In [1]: import numpy as np

In [2]: np.set_printoptions(precision=2, suppress=True, linewidth=160, sign=" ")

In [3]: F = np.array([[-4, 4, 4, 2],
   ...:     [-2, -5, 0, -3],
   ...:     [5, 3, 5, 2],
   ...:     [2, 1, -1, 2],
   ...:     [-1, 3, 1, -4]])

In [4]: F
Out[4]: 
array([[-4,  4,  4,  2],
       [-2, -5,  0, -3],
       [ 5,  3,  5,  2],
       [ 2,  1, -1,  2],
       [-1,  3,  1, -4]])

In [5]: Q, V = np.linalg.qr(F[:, :2])[0], np.linalg.qr(F[:, 2:])[0]

In [6]: sigma = np.linalg.svd(Q.T @ V, compute_uv=False)

In [7]: np.degrees(np.arccos(sigma.clip(0, 1)))
Out[7]: array([ 45.48,  73.35])

In [8]: sigma
Out[8]: array([ 0.7 ,  0.29])

In [9]: hat = F @ np.linalg.solve(F.T @ F, F.T)

In [10]: print(hat.round(2) + 0)
[[ 0.97 -0.07  0.   -0.15 -0.03]
 [-0.07  0.82  0.   -0.37 -0.08]
 [ 0.    0.    1.    0.    0.  ]
 [-0.15 -0.37  0.    0.25 -0.17]
 [-0.03 -0.08  0.   -0.17  0.96]]

In [11]: hat @ F[:, 1]
Out[11]: array([ 4., -5.,  3.,  1.,  3.])

In [12]: np.diag(hat)
Out[12]: array([ 0.97,  0.82,  1.  ,  0.25,  0.96])

In [13]: vec = np.array([0, 2, 0, 2, 1])

In [14]: print(np.round((vec - hat @ vec) @ (hat @ vec), 2))
0.0

In [15]: np.trace(hat)
Out[15]: np.float64(4.0)

In [16]: M = np.loadtxt("layer0.csv", delimiter=",")

In [17]: M
Out[17]: 
array([[-22.3 ,  34.18, -31.76,  12.26,   8.95,  -7.71,  33.68],
       [-13.12,  21.14, -20.92,   3.6 ,   6.72,  -4.17,  20.06],
       [-10.31,  16.98, -17.3 ,   1.21,   5.82,  -3.13,  15.81],
       [ -8.63,  14.43, -15.02,  -0.12,   5.2 ,  -2.53,  13.25],
       [ -8.02,  13.49, -14.16,  -0.57,   4.96,  -2.32,  12.31],
       [ -2.99,   5.25,  -6.21,  -3.31,   2.35,  -0.71,   4.37],
       [ -2.65,   4.63,  -5.56,  -3.35,   2.1 ,  -0.62,   3.81],
       [ -2.18,   3.78,  -4.64,  -3.35,   1.74,  -0.5 ,   3.05],
       [ -2.15,   3.73,  -4.59,  -3.34,   1.72,  -0.49,   3.01],
       [ -0.88,   1.25,  -1.69,  -2.43,   0.49,  -0.23,   0.93],
       [ -0.87,   1.24,  -1.68,  -2.42,   0.49,  -0.23,   0.93],
       [ -0.65,   0.8 ,  -1.1 ,  -1.95,   0.24,  -0.19,   0.59],
       [ -0.34,   0.3 ,  -0.4 ,  -1.06,  -0.01,  -0.13,   0.23],
       [ -0.02,   0.01,  -0.01,  -0.05,  -0.01,  -0.01,   0.01],
       [  0.1 ,  -0.04,   0.04,   0.24,   0.06,   0.05,  -0.05],
       [  1.37,  -0.33,  -0.27,   1.2 ,   1.25,   0.84,  -0.71],
       [  3.61,  -1.04,  -1.02,   0.4 ,   3.37,   2.28,  -2.3 ],
       [  8.16,  -3.08,  -2.03,  -3.14,   7.12,   5.09,  -6.14],
       [ 11.18,  -4.67,  -2.44,  -5.97,   9.4 ,   6.93,  -8.9 ],
       [ 12.03,  -5.14,  -2.53,  -6.8 ,  10.01,   7.44,  -9.68],
       [ 15.08,  -6.89,  -2.78,  -9.88,  12.16,   9.26, -12.59],
       [ 21.26, -10.66,  -3.  , -16.41,  16.29,  12.9 , -18.63]])

In [18]: Xs = M - M.mean(axis=0)

In [19]: V = np.linalg.svd(Xs)[2][:3]

In [20]: out = Xs - Xs @ V.T @ V

In [21]: np.round(out.std(axis=0), 2) + 0
Out[21]: array([ 0.,  0.,  0.,  0.,  0.,  0.,  0.])

In [22]: np.linalg.norm(out, axis=1).round(6).argmax()
Out[22]: np.int64(0)

In [23]: np.round(np.linalg.norm(out) / np.linalg.norm(Xs), 2)
Out[23]: np.float64(0.0)
